>>> import numpy as np
>>> np.set_printoptions(suppress=True, linewidth=100)
>>> m1 = np.loadtxt("x.csv", delimiter=",")
>>> m1
array([[3., 4., 2., 5., 0., 0., 3., 3.],
       [4., 3., 4., 2., 5., 0., 0., 3.],
       [2., 4., 3., 4., 2., 5., 0., 0.],
       [5., 2., 4., 3., 4., 2., 5., 0.],
       [0., 5., 2., 4., 3., 4., 2., 5.],
       [0., 0., 5., 2., 4., 3., 4., 2.],
       [3., 0., 0., 5., 2., 4., 3., 4.],
       [3., 3., 0., 0., 5., 2., 4., 3.]])
>>> [round(float(np.linalg.det(m1[:i, :i])), 2) + 0 for i in range(1, 9)]
[3.0, -7.0, -17.0, -40.0, -92.0, 2160.0, -50512.0, -64464.0]
>>> np.round(np.linalg.eigvalsh(m1).min(), 2)
np.float64(-7.12)
>>> try:
...     np.linalg.cholesky(m1)
... except np.linalg.LinAlgError as e:
...     print("failed:", e)
... 
failed: Matrix is not positive definite
>>> vec = np.array([-2, 1, -3, 2, 3, 2, 2, 1])
>>> rhs = m1 @ vec
>>> print(rhs)
[11.  5. 15. 12. 33. 17. 28. 27.]
>>> np.round(np.linalg.solve(m1, 3 * rhs), 2)
array([-6.,  3., -9.,  6.,  9.,  6.,  6.,  3.])
>>> print(np.round(np.linalg.solve(m1, rhs), 2))
[-2.  1. -3.  2.  3.  2.  2.  1.]
>>> rng = np.random.default_rng(91)
>>> lab = rng.permutation(8)
>>> out = m1[:, lab] * rng.choice([-1, 1], 8)
>>> out
array([[-5.,  3.,  0., -0.,  4.,  3., -2.,  3.],
       [-2.,  4.,  5., -0.,  3.,  0., -4.,  3.],
       [-4.,  2.,  2., -5.,  4.,  0., -3.,  0.],
       [-3.,  5.,  4., -2.,  2.,  5., -4.,  0.],
       [-4.,  0.,  3., -4.,  5.,  2., -2.,  5.],
       [-2.,  0.,  4., -3.,  0.,  4., -5.,  2.],
       [-5.,  3.,  2., -4.,  0.,  3., -0.,  4.],
       [-0.,  3.,  5., -2.,  3.,  4., -0.,  3.]])
>>> left, _, VT = np.linalg.svd(m1.T @ out)
>>> np.round(left @ VT, 2) + 0
array([[ 0.,  1.,  0.,  0.,  0.,  0.,  0.,  0.],
       [ 0.,  0.,  0.,  0.,  1.,  0.,  0.,  0.],
       [ 0.,  0.,  0.,  0.,  0.,  0., -1.,  0.],
       [-1.,  0.,  0.,  0.,  0.,  0.,  0.,  0.],
       [ 0.,  0.,  1.,  0.,  0.,  0.,  0.,  0.],
       [ 0.,  0.,  0., -1.,  0.,  0.,  0.,  0.],
       [ 0.,  0.,  0.,  0.,  0.,  1.,  0.,  0.],
       [ 0.,  0.,  0.,  0.,  0.,  0.,  0.,  1.]])
>>> np.round(np.linalg.lstsq(m1, out)[0], 2) + 0
array([[ 0.,  1.,  0.,  0.,  0.,  0.,  0.,  0.],
       [ 0.,  0.,  0.,  0.,  1.,  0.,  0.,  0.],
       [ 0.,  0.,  0.,  0.,  0.,  0., -1.,  0.],
       [-1.,  0.,  0.,  0.,  0.,  0.,  0.,  0.],
       [ 0.,  0.,  1.,  0.,  0.,  0.,  0.,  0.],
       [ 0.,  0.,  0., -1.,  0.,  0.,  0.,  0.],
       [ 0.,  0.,  0.,  0.,  0.,  1.,  0.,  0.],
       [ 0.,  0.,  0.,  0.,  0.,  0.,  0.,  1.]])
>>> feats = np.loadtxt("data.csv", delimiter=",")
>>> feats
array([[ 1.,  2., -1.,  1.,  1.,  0., -2.,  2., -1.,  2.,  0.,  1.,  1.],
       [-2.,  0.,  0.,  0.,  1.,  1., -1.,  2.,  1.,  2., -2., -2.,  2.],
       [-1., -2., -2., -1., -2., -1.,  0.,  2.,  1., -2., -1.,  1., -1.],
       [-2.,  2., -2.,  1.,  1., -1.,  1.,  2.,  2.,  1.,  1., -1.,  0.],
       [ 2.,  0.,  2., -2.,  2., -1., -2., -2.,  2., -1., -1.,  0.,  1.],
       [-2.,  0.,  1.,  1.,  1.,  0.,  2.,  2.,  0.,  1.,  0.,  0., -2.],
       [-2., -1.,  0.,  2.,  1.,  1., -1.,  1., -2.,  0., -1., -2.,  1.]])
>>> th = np.radians(30)
>>> Rm = np.eye(13)
>>> Rm[6, 6] = Rm[7, 7] = np.cos(th)
>>> Rm[6, 7], Rm[7, 6] = -np.sin(th), np.sin(th)
>>> out = feats @ Rm.T
>>> print(np.round(np.abs(out - feats).max(axis=0), 2))
[0.   0.   0.   0.   0.   0.   1.27 1.27 0.   0.   0.   0.   0.  ]
